$ ipython --no-banner

In [1]: import numpy as np

In [2]: import numpy.linalg as la

In [3]: np.set_printoptions(suppress=True, linewidth=140)

In [4]: C = np.array([[2, 2, 0, 1, 1], [1, 1, 2, 1, 2], [1, 2, 1, 0, 2]])

In [5]: m1 = np.repeat(C, 34 // 3, axis=0)

In [6]: rng = np.random.default_rng(7782)

In [7]: m1 = m1 + 0.3 * rng.normal(size=m1.shape)

In [8]: m1.round(2)
Out[8]: 
array([[ 1.5 ,  2.08,  0.13,  0.72,  1.13],
       [ 1.96,  1.98, -0.56,  0.67,  0.86],
       [ 2.1 ,  2.02,  0.75,  1.05,  1.19],
       [ 1.41,  1.76,  0.27,  1.48,  1.47],
       [ 2.74,  2.58, -0.16,  1.19,  0.52],
       [ 2.  ,  2.32,  0.29,  1.43,  0.53],
       [ 1.61,  2.36, -0.18,  1.  ,  0.56],
       [ 1.65,  1.78, -0.12,  0.82,  1.16],
       [ 1.72,  2.14, -0.29,  1.21,  0.42],
       [ 2.08,  1.91, -0.19,  0.89,  1.  ],
       [ 1.75,  1.94,  0.25,  1.13,  1.  ],
       [ 1.01,  1.14,  2.26,  1.01,  2.06],
       [ 1.23,  1.04,  1.91,  0.73,  1.98],
       [ 1.5 ,  0.86,  1.81,  1.07,  2.44],
       [ 1.44,  0.72,  2.14,  1.49,  1.57],
       [ 1.39,  0.96,  2.35,  0.66,  1.79],
       [ 1.55,  1.18,  1.68,  0.66,  1.96],
       [ 0.64,  0.75,  2.  ,  1.42,  2.12],
       [ 0.92,  0.8 ,  1.69,  1.23,  2.53],
       [ 1.44,  1.24,  1.88,  1.13,  1.94],
       [ 1.09,  0.82,  1.62,  0.76,  2.22],
       [ 0.96,  1.45,  1.9 ,  0.83,  1.83],
       [ 0.84,  1.93,  0.8 , -0.93,  1.93],
       [ 0.65,  2.54,  1.36, -0.1 ,  2.12],
       [ 1.52,  2.32,  1.09,  0.04,  2.32],
       [ 0.8 ,  1.36,  0.38,  0.14,  2.08],
       [ 1.43,  2.03,  1.03, -0.25,  1.89],
       [ 1.37,  1.37,  1.57,  0.07,  1.67],
       [ 0.76,  1.9 ,  1.01,  0.13,  1.76],
       [ 0.71,  1.62,  1.16, -0.01,  2.  ],
       [ 0.85,  1.83,  1.08, -0.01,  2.23],
       [ 0.45,  2.23,  1.05, -0.01,  2.58],
       [ 0.92,  2.01,  2.05, -0.42,  2.45]])

In [9]: A2 = np.array([[-8, 3], [8, 6], [0, -7], [6, -8], [7, 0]])

In [10]: la.matrix_rank(m1 @ A2)
Out[10]: np.int64(2)

In [11]: np.einsum("ij,ij->", m1, A2)
ValueError: operands could not be broadcast together with remapped shapes [original->remapped]: (33,5)->(33,5) (5,2)->(5,2) 


In [12]: np.round(np.einsum("ij->j", m1), 2)
Out[12]: array([43.98, 54.99, 33.99, 21.23, 55.32])

In [13]: np.vstack([m1, A2.T]).shape
Out[13]: (35, 5)

In [14]: Xc = m1 - m1.mean(axis=0)

In [15]: V = la.svd(Xc)[2][:1]

In [16]: A2 = Xc - Xc @ V.T @ V

In [17]: round(la.norm(A2) / la.norm(Xc), 2)
Out[17]: np.float64(0.61)

In [18]: x0 = np.array([2, 1, -1, -1, -2])

In [19]: rhs = m1 @ x0

In [20]: np.round(la.pinv(m1) @ m1, 2) + 0
Out[20]: 
array([[1., 0., 0., 0., 0.],
       [0., 1., 0., 0., 0.],
       [0., 0., 1., 0., 0.],
       [0., 0., 0., 1., 0.],
       [0., 0., 0., 0., 1.]])

In [21]: rhs = rhs + 0.05 * rng.normal(size=33)

In [22]: rhs.round(2)
Out[22]: 
array([ 1.99,  4.04,  2.12, -0.14,  5.96,  3.66,  3.7 ,  2.09,  3.78,  3.36,  1.96, -4.27, -3.07, -3.92, -3.19, -2.82, -2.08, -5.68, -5.38,
       -2.67, -3.86, -3.01, -0.15, -1.64, -0.39, -1.71,  0.35, -0.92, -1.17, -2.08, -2.03, -3.06, -2.68])

In [23]: b, *_ = la.lstsq(m1, rhs)

In [24]: np.round(m1.T @ (rhs - m1 @ b), 2) + 0
Out[24]: array([0., 0., 0., 0., 0.])

In [25]: b.round()
Out[25]: array([ 2.,  1., -1., -1., -2.])

In [26]: np.round(la.norm(rhs - m1 @ b), 2)
Out[26]: np.float64(0.26)

In [27]: [round(float(la.norm(la.solve(m1.T @ m1 + lam * np.eye(5), m1.T @ rhs))), 2) for lam in (0, 1, 10, 100)]
Out[27]: [3.33, 3.0, 2.16, 0.78]
